>>> import numpy as np
>>> np.set_printoptions(suppress=True, linewidth=120)
>>> def rd(a):
...     return np.round(a, 1) + 0
... 
>>> J = np.load("out4.npy")
>>> rd(J)
array([[ 2.2,  1.9, -0.7,  0. ],
       [-1.1,  1.6,  1. ,  2. ],
       [ 1.1, -0.3,  2.7, -0.5],
       [-1.3,  1.6,  0.3, -2.2]])
>>> rng = np.random.default_rng(252874)
>>> lab = rng.permutation(4)
>>> other = J[:, lab] * rng.choice([-1, 1], 4)
>>> rd(other)
array([[ 1.9,  0. , -0.7, -2.2],
       [ 1.6, -2. ,  1. ,  1.1],
       [-0.3,  0.5,  2.7, -1.1],
       [ 1.6,  2.2,  0.3,  1.3]])
>>> Uu, _, VT = np.linalg.svd(J.T @ other)
>>> rd(np.linalg.lstsq(J, other)[0])
array([[ 0.,  0.,  0., -1.],
       [ 1.,  0.,  0.,  0.],
       [ 0.,  0.,  1.,  0.],
       [ 0., -1.,  0.,  0.]])
>>> lab
array([1, 3, 2, 0])
>>> rd(Uu @ VT)
array([[ 0.,  0.,  0., -1.],
       [ 1.,  0.,  0.,  0.],
       [ 0.,  0.,  1.,  0.],
       [ 0., -1.,  0.,  0.]])
>>> T = np.stack([other, 5 * other, other[::-1]])
>>> rd(T.sum(axis=0))
array([[ 13.2,   2.3,  -3.6, -11.9],
       [  9.5, -11.5,   9. ,   5.5],
       [ -0.4,   1.3,  17.3,  -5.5],
       [ 11.4,  13. ,   1.1,   5.7]])
>>> np.linalg.matrix_rank(T.reshape(3, -1))
np.int64(2)
>>> print(rd(np.einsum("bij,cij->bc", T, T)))
[[ 36. 180.   0.]
 [180. 900.   0.]
 [  0.   0.  36.]]
>>> K = np.load("sample11.npy")
>>> K
array([[0, 1, 0, 0],
       [1, 0, 0, 0],
       [0, 0, 0, 1],
       [0, 0, 1, 0]])
>>> vals, vecs = np.linalg.eigh(K)
>>> rd(np.linalg.eigvalsh(K @ K))
array([1., 1., 1., 1.])
>>> print(vals)
[-1. -1.  1.  1.]
>>> print(rd(vecs.T @ vecs))
[[1. 0. 0. 0.]
 [0. 1. 0. 0.]
 [0. 0. 1. 0.]
 [0. 0. 0. 1.]]
>>> rd(np.linalg.svd(K, compute_uv=False))
array([1., 1., 1., 1.])
>>> np.unique(vals.round(6) + 0, return_counts=True)[1]
array([2, 2])
>>> rd(vecs @ np.diag(vals) @ vecs.T)
array([[0., 1., 0., 0.],
       [1., 0., 0., 0.],
       [0., 0., 0., 1.],
       [0., 0., 1., 0.]])
>>> (vals > 1e-8).sum(), (vals < -1e-8).sum()
(np.int64(2), np.int64(2))
>>> vals.sum(), np.trace(K)
(np.float64(0.0), np.int64(0))
